% ipython --no-banner

In [1]: import numpy as np

In [2]: from numpy import linalg as LA

In [3]: np.set_printoptions(suppress=True, linewidth=100)

In [4]: J = np.loadtxt("x.csv", delimiter=",")

In [5]: J
Out[5]: 
array([[ 0.,  0.,  0.,  0.,  0.,  0.,  0.,  0.,  0.,  0.,  0.,  0.],
       [ 0.,  1., -1., -1.,  0., -2., -2., -2., -1., -1.,  0.,  0.],
       [ 0.,  1., -1., -1.,  0., -2., -2., -2., -1., -1.,  0.,  0.],
       [ 0.,  1., -1., -1.,  0., -2., -2., -2., -1., -1.,  0.,  0.],
       [ 0.,  1., -1., -1.,  0., -2., -2., -2., -1., -1.,  0.,  0.],
       [ 0., -2.,  2.,  2.,  0.,  4.,  4.,  4.,  2.,  2.,  0.,  0.],
       [ 0.,  0.,  0.,  0.,  0.,  0.,  0.,  0.,  0.,  0.,  0.,  0.],
       [ 0.,  2., -2., -2.,  0., -4., -4., -4., -2., -2.,  0.,  0.],
       [ 0., -3.,  3.,  3.,  0.,  6.,  6.,  6.,  3.,  3.,  0.,  0.]])

In [6]: def softmax(z):
   ...:     e = np.exp(z - z.max(axis=-1, keepdims=True))
   ...:     return e / e.sum(axis=-1, keepdims=True)
   ...: 

In [7]: np.round(softmax(10 * J[2]), 2) + 0
Out[7]: array([0., 1., 0., 0., 0., 0., 0., 0., 0., 0., 0., 0.])

In [8]: np.round(softmax(J[2]), 2)
Out[8]: array([0.12, 0.32, 0.04, 0.04, 0.12, 0.02, 0.02, 0.02, 0.04, 0.04, 0.12, 0.12])

In [9]: np.round(softmax(J[2] + 3), 2)
Out[9]: array([0.12, 0.32, 0.04, 0.04, 0.12, 0.02, 0.02, 0.02, 0.04, 0.04, 0.12, 0.12])

In [10]: scores = J @ J.T / np.sqrt(12)

In [11]: np.round(softmax(scores), 2) + 0
Out[11]: 
array([[0.11, 0.11, 0.11, 0.11, 0.11, 0.11, 0.11, 0.11, 0.11],
       [0.  , 0.01, 0.01, 0.01, 0.01, 0.  , 0.  , 0.97, 0.  ],
       [0.  , 0.01, 0.01, 0.01, 0.01, 0.  , 0.  , 0.97, 0.  ],
       [0.  , 0.01, 0.01, 0.01, 0.01, 0.  , 0.  , 0.97, 0.  ],
       [0.  , 0.01, 0.01, 0.01, 0.01, 0.  , 0.  , 0.97, 0.  ],
       [0.  , 0.  , 0.  , 0.  , 0.  , 0.  , 0.  , 0.  , 1.  ],
       [0.11, 0.11, 0.11, 0.11, 0.11, 0.11, 0.11, 0.11, 0.11],
       [0.  , 0.  , 0.  , 0.  , 0.  , 0.  , 0.  , 1.  , 0.  ],
       [0.  , 0.  , 0.  , 0.  , 0.  , 0.  , 0.  , 0.  , 1.  ]])

In [12]: np.round(softmax(scores + np.triu(np.full(scores.shape, -np.inf), 1)), 2) + 0
Out[12]: 
array([[1.  , 0.  , 0.  , 0.  , 0.  , 0.  , 0.  , 0.  , 0.  ],
       [0.01, 0.99, 0.  , 0.  , 0.  , 0.  , 0.  , 0.  , 0.  ],
       [0.  , 0.5 , 0.5 , 0.  , 0.  , 0.  , 0.  , 0.  , 0.  ],
       [0.  , 0.33, 0.33, 0.33, 0.  , 0.  , 0.  , 0.  , 0.  ],
       [0.  , 0.25, 0.25, 0.25, 0.25, 0.  , 0.  , 0.  , 0.  ],
       [0.  , 0.  , 0.  , 0.  , 0.  , 1.  , 0.  , 0.  , 0.  ],
       [0.14, 0.14, 0.14, 0.14, 0.14, 0.14, 0.14, 0.  , 0.  ],
       [0.  , 0.  , 0.  , 0.  , 0.  , 0.  , 0.  , 1.  , 0.  ],
       [0.  , 0.  , 0.  , 0.  , 0.  , 0.  , 0.  , 0.  , 1.  ]])

In [13]: r = LA.matrix_rank(J)

In [14]: r
Out[14]: np.int64(1)

In [15]: N = LA.svd(J)[2][r:].T

In [16]: np.round(N @ N.T, 2) + 0
Out[16]: 
array([[ 1.  ,  0.  ,  0.  ,  0.  ,  0.  ,  0.  ,  0.  ,  0.  ,  0.  ,  0.  ,  0.  ,  0.  ],
       [ 0.  ,  0.94,  0.06,  0.06,  0.  ,  0.12,  0.12,  0.12,  0.06,  0.06,  0.  ,  0.  ],
       [ 0.  ,  0.06,  0.94, -0.06,  0.  , -0.12, -0.12, -0.12, -0.06, -0.06,  0.  ,  0.  ],
       [ 0.  ,  0.06, -0.06,  0.94,  0.  , -0.12, -0.12, -0.12, -0.06, -0.06,  0.  ,  0.  ],
       [ 0.  ,  0.  ,  0.  ,  0.  ,  1.  ,  0.  ,  0.  ,  0.  ,  0.  ,  0.  ,  0.  ,  0.  ],
       [ 0.  ,  0.12, -0.12, -0.12,  0.  ,  0.76, -0.24, -0.24, -0.12, -0.12,  0.  ,  0.  ],
       [ 0.  ,  0.12, -0.12, -0.12,  0.  , -0.24,  0.76, -0.24, -0.12, -0.12,  0.  ,  0.  ],
       [ 0.  ,  0.12, -0.12, -0.12,  0.  , -0.24, -0.24,  0.76, -0.12, -0.12,  0.  ,  0.  ],
       [ 0.  ,  0.06, -0.06, -0.06,  0.  , -0.12, -0.12, -0.12,  0.94, -0.06,  0.  ,  0.  ],
       [ 0.  ,  0.06, -0.06, -0.06,  0.  , -0.12, -0.12, -0.12, -0.06,  0.94,  0.  ,  0.  ],
       [ 0.  ,  0.  ,  0.  ,  0.  ,  0.  ,  0.  ,  0.  ,  0.  ,  0.  ,  0.  ,  1.  ,  0.  ],
       [ 0.  ,  0.  ,  0.  ,  0.  ,  0.  ,  0.  ,  0.  ,  0.  ,  0.  ,  0.  ,  0.  ,  1.  ]])

In [17]: np.allclose(J @ N, 0)
Out[17]: True

In [18]: rng = np.random.default_rng(8113)

In [19]: A2 = J + rng.integers(-2, 3, (9, 1)) @ rng.integers(-2, 3, (1, 12))

In [20]: A2
Out[20]: 
array([[ 0.,  2.,  2., -4.,  4.,  4.,  0., -2.,  4., -2., -2., -2.],
       [ 0.,  2.,  0., -3.,  2.,  0., -2., -3.,  1., -2., -1., -1.],
       [ 0.,  3.,  1., -5.,  4.,  2., -2., -4.,  3., -3., -2., -2.],
       [ 0.,  1., -1., -1.,  0., -2., -2., -2., -1., -1.,  0.,  0.],
       [ 0.,  1., -1., -1.,  0., -2., -2., -2., -1., -1.,  0.,  0.],
       [ 0., -2.,  2.,  2.,  0.,  4.,  4.,  4.,  2.,  2.,  0.,  0.],
       [ 0., -1., -1.,  2., -2., -2.,  0.,  1., -2.,  1.,  1.,  1.],
       [ 0.,  0., -4.,  2., -4., -8., -4., -2., -6.,  0.,  2.,  2.],
       [ 0., -5.,  1.,  7., -4.,  2.,  6.,  8., -1.,  5.,  2.,  2.]])

In [21]: np.abs(A2 - J).sum(axis=1)
Out[21]: array([28., 14., 28.,  0.,  0.,  0., 14., 28., 28.])

In [22]: A2 - J
Out[22]: 
array([[ 0.,  2.,  2., -4.,  4.,  4.,  0., -2.,  4., -2., -2., -2.],
       [ 0.,  1.,  1., -2.,  2.,  2.,  0., -1.,  2., -1., -1., -1.],
       [ 0.,  2.,  2., -4.,  4.,  4.,  0., -2.,  4., -2., -2., -2.],
       [ 0.,  0.,  0.,  0.,  0.,  0.,  0.,  0.,  0.,  0.,  0.,  0.],
       [ 0.,  0.,  0.,  0.,  0.,  0.,  0.,  0.,  0.,  0.,  0.,  0.],
       [ 0.,  0.,  0.,  0.,  0.,  0.,  0.,  0.,  0.,  0.,  0.,  0.],
       [ 0., -1., -1.,  2., -2., -2.,  0.,  1., -2.,  1.,  1.,  1.],
       [ 0., -2., -2.,  4., -4., -4.,  0.,  2., -4.,  2.,  2.,  2.],
       [ 0., -2., -2.,  4., -4., -4.,  0.,  2., -4.,  2.,  2.,  2.]])

In [23]: A2 = np.array([[3, 3, 0],
    ...:     [3, 3, 3],
    ...:     [3, 2, 1],
    ...:     [2, 3, 3],
    ...:     [0, 2, 0],
    ...:     [2, 3, 1],
    ...:     [3, 2, 2],
    ...:     [3, 1, 3],
    ...:     [2, 3, 1],
    ...:     [1, 2, 3],
    ...:     [2, 0, 3],
    ...:     [3, 2, 0]])

In [24]: A2.T @ J.T
Out[24]: 
array([[  0., -21., -21., -21., -21.,  42.,   0., -42.,  63.],
       [  0., -19., -19., -19., -19.,  38.,   0., -38.,  57.],
       [  0., -17., -17., -17., -17.,  34.,   0., -34.,  51.]])

In [25]: np.einsum("ij->j", J)
Out[25]: array([ 0.,  1., -1., -1.,  0., -2., -2., -2., -1., -1.,  0.,  0.])

In [26]: X = np.loadtxt("m.csv", delimiter=",")

In [27]: X.round(2)
Out[27]: 
array([[-0.12, -0.37,  0.14,  0.49],
       [-0.37,  1.6 ,  0.3 , -0.29],
       [ 0.14,  0.3 ,  0.03, -1.01],
       [ 0.49, -0.29, -1.01,  0.48]])

In [28]: U, sig, vt = LA.svd(X)

In [29]: vecs = vt[:(sig > 1e-8).sum()]

In [30]: vec = X[3] + -1 * X[1] + rng.integers(2) * np.eye(4)[1]

In [31]: vec.round(2)
Out[31]: array([ 0.86, -0.9 , -1.31,  0.78])

In [32]: LA.matrix_rank(np.vstack([X, vec]))
Out[32]: np.int64(4)

In [33]: r = LA.matrix_rank(X)

In [34]: r
Out[34]: np.int64(3)

In [35]: N = LA.svd(X)[2][r:].T

In [36]: np.round(N[:, 0] / N[np.abs(N[:, 0]).round(6).argmax(), 0], 2)
Out[36]: array([1.  , 0.16, 0.54, 0.21])

In [37]: [int(LA.matrix_rank(X[:i])) for i in range(1, len(X) + 1)]
Out[37]: [1, 2, 3, 3]

In [38]: [int(LA.matrix_rank(np.delete(X, i, axis=0))) for i in range(4)]
Out[38]: [3, 3, 3, 3]

In [39]: np.round(X @ N, 2) + 0
Out[39]: 
array([[0.],
       [0.],
       [0.],
       [0.]])

In [40]: np.round(N @ N.T, 2)
Out[40]: 
array([[0.73, 0.12, 0.4 , 0.15],
       [0.12, 0.02, 0.07, 0.03],
       [0.4 , 0.07, 0.22, 0.08],
       [0.15, 0.03, 0.08, 0.03]])

In [41]: LA.matrix_rank(X.T @ X), LA.matrix_rank(X @ X.T)
Out[41]: (np.int64(3), np.int64(3))

In [42]: vals, vecs = LA.eigh(X)

In [43]: vec = np.array([2, 2, 3, 3])

In [44]: np.round(LA.eigvalsh(X[1:, 1:]), 2)
Out[44]: array([-0.77,  1.  ,  1.89])

In [45]: np.round(vecs * np.abs(vals) @ vecs.T, 2)
Out[45]: 
array([[ 0.32, -0.3 , -0.47, -0.05],
       [-0.3 ,  1.61,  0.2 , -0.38],
       [-0.47,  0.2 ,  0.9 , -0.24],
       [-0.05, -0.38, -0.24,  1.17]])

In [46]: round(float(vec @ X @ vec / (vec @ vec)), 2), vals[0], round(float(vals[-1]), 2)
Out[46]: (-0.1, np.float64(-1.0), 2.0)

In [47]: round(float(np.abs(X).sum(axis=1).max()), 2), np.round(np.abs(vals).max(), 2)
Out[47]: (2.57, np.float64(2.0))

In [48]: (np.sign(vecs[:, -1].round(6)) == np.sign(vecs[0, -1].round(6))).astype(int)
Out[48]: array([1, 0, 0, 1])

In [49]: M = np.array([[-0.4, -1.2, -0.4, -0.8, 1.1, -0.4, -2.3, 0.3, 0.5, -0.3, 0.2, -0.3],
    ...:     [0.8, 1.3, -1.2, -3.0, 0.2, 1.5, 0.6, -0.9, -0.3, -0.3, 0.1, 0.4],
    ...:     [0.3, 0.1, 1.5, -1.0, 0.8, -1.0, 1.3, 0.3, -1.1, 1.4, 0.2, 2.0],
    ...:     [0.2, 0.8, 0.4, -0.3, -0.5, -2.3, 0.2, 0.5, 0.9, 1.1, -1.3, -0.1]])

In [50]: M[:, 4] *= 20

In [51]: M
Out[51]: 
array([[ -0.4,  -1.2,  -0.4,  -0.8,  22. ,  -0.4,  -2.3,   0.3,   0.5,  -0.3,   0.2,  -0.3],
       [  0.8,   1.3,  -1.2,  -3. ,   4. ,   1.5,   0.6,  -0.9,  -0.3,  -0.3,   0.1,   0.4],
       [  0.3,   0.1,   1.5,  -1. ,  16. ,  -1. ,   1.3,   0.3,  -1.1,   1.4,   0.2,   2. ],
       [  0.2,   0.8,   0.4,  -0.3, -10. ,  -2.3,   0.2,   0.5,   0.9,   1.1,  -1.3,  -0.1]])

In [52]: ang = np.radians(120)

In [53]: r_ = np.eye(12)

In [54]: r_[5, 5] = r_[0, 0] = np.cos(ang)

In [55]: r_[5, 0], r_[0, 5] = -np.sin(ang), np.sin(ang)

In [56]: r_.round(2)
Out[56]: 
array([[-0.5 ,  0.  ,  0.  ,  0.  ,  0.  ,  0.87,  0.  ,  0.  ,  0.  ,  0.  ,  0.  ,  0.  ],
       [ 0.  ,  1.  ,  0.  ,  0.  ,  0.  ,  0.  ,  0.  ,  0.  ,  0.  ,  0.  ,  0.  ,  0.  ],
       [ 0.  ,  0.  ,  1.  ,  0.  ,  0.  ,  0.  ,  0.  ,  0.  ,  0.  ,  0.  ,  0.  ,  0.  ],
       [ 0.  ,  0.  ,  0.  ,  1.  ,  0.  ,  0.  ,  0.  ,  0.  ,  0.  ,  0.  ,  0.  ,  0.  ],
       [ 0.  ,  0.  ,  0.  ,  0.  ,  1.  ,  0.  ,  0.  ,  0.  ,  0.  ,  0.  ,  0.  ,  0.  ],
       [-0.87,  0.  ,  0.  ,  0.  ,  0.  , -0.5 ,  0.  ,  0.  ,  0.  ,  0.  ,  0.  ,  0.  ],
       [ 0.  ,  0.  ,  0.  ,  0.  ,  0.  ,  0.  ,  1.  ,  0.  ,  0.  ,  0.  ,  0.  ,  0.  ],
       [ 0.  ,  0.  ,  0.  ,  0.  ,  0.  ,  0.  ,  0.  ,  1.  ,  0.  ,  0.  ,  0.  ,  0.  ],
       [ 0.  ,  0.  ,  0.  ,  0.  ,  0.  ,  0.  ,  0.  ,  0.  ,  1.  ,  0.  ,  0.  ,  0.  ],
       [ 0.  ,  0.  ,  0.  ,  0.  ,  0.  ,  0.  ,  0.  ,  0.  ,  0.  ,  1.  ,  0.  ,  0.  ],
       [ 0.  ,  0.  ,  0.  ,  0.  ,  0.  ,  0.  ,  0.  ,  0.  ,  0.  ,  0.  ,  1.  ,  0.  ],
       [ 0.  ,  0.  ,  0.  ,  0.  ,  0.  ,  0.  ,  0.  ,  0.  ,  0.  ,  0.  ,  0.  ,  1.  ]])

In [57]: A2 = M @ r_.T

In [58]: np.round(np.abs(A2 - M).max(axis=0), 2)
Out[58]: array([2.29, 0.  , 0.  , 0.  , 0.  , 3.28, 0.  , 0.  , 0.  , 0.  , 0.  , 0.  ])

In [59]: np.round(LA.svd(M, compute_uv=False), 2), np.round(LA.svd(A2, compute_uv=False), 2)
Out[59]: (array([29.36,  4.21,  4.15,  2.77]), array([29.36,  4.21,  4.15,  2.77]))

In [60]: np.allclose(M @ M.T, A2 @ A2.T)
Out[60]: True

In [61]: A2 = X + rng.integers(-2, 3, (4, 3)) @ rng.integers(-2, 3, (3, 4))

In [62]: A2.round(2)
Out[62]: 
array([[-4.12, -2.37, -3.86, -7.51],
       [-1.37,  5.6 ,  4.3 ,  1.71],
       [ 1.14, -1.7 , -1.97, -1.01],
       [ 4.49,  3.71,  4.99, 10.48]])

In [63]: np.round(A2 - X, 2)
Out[63]: 
array([[-4., -2., -4., -8.],
       [-1.,  4.,  4.,  2.],
       [ 1., -2., -2.,  0.],
       [ 4.,  4.,  6., 10.]])

In [64]: U, sig, vt = LA.svd(J)

In [65]: np.argmax(sig[:-1] / (sig[1:] + 1e-6)) + 1
Out[65]: np.int64(1)

In [66]: sig.round(2) + 0
Out[66]: array([18.89,  0.  ,  0.  ,  0.  ,  0.  ,  0.  ,  0.  ,  0.  ,  0.  ])

In [67]: A2 = U[:, :1] @ np.diag(sig[:1]) @ vt[:1]

In [68]: round(float(np.abs(J - A2).max()), 2)
Out[68]: 0.0

In [69]: LA.matrix_rank(A2)
Out[69]: np.int64(1)
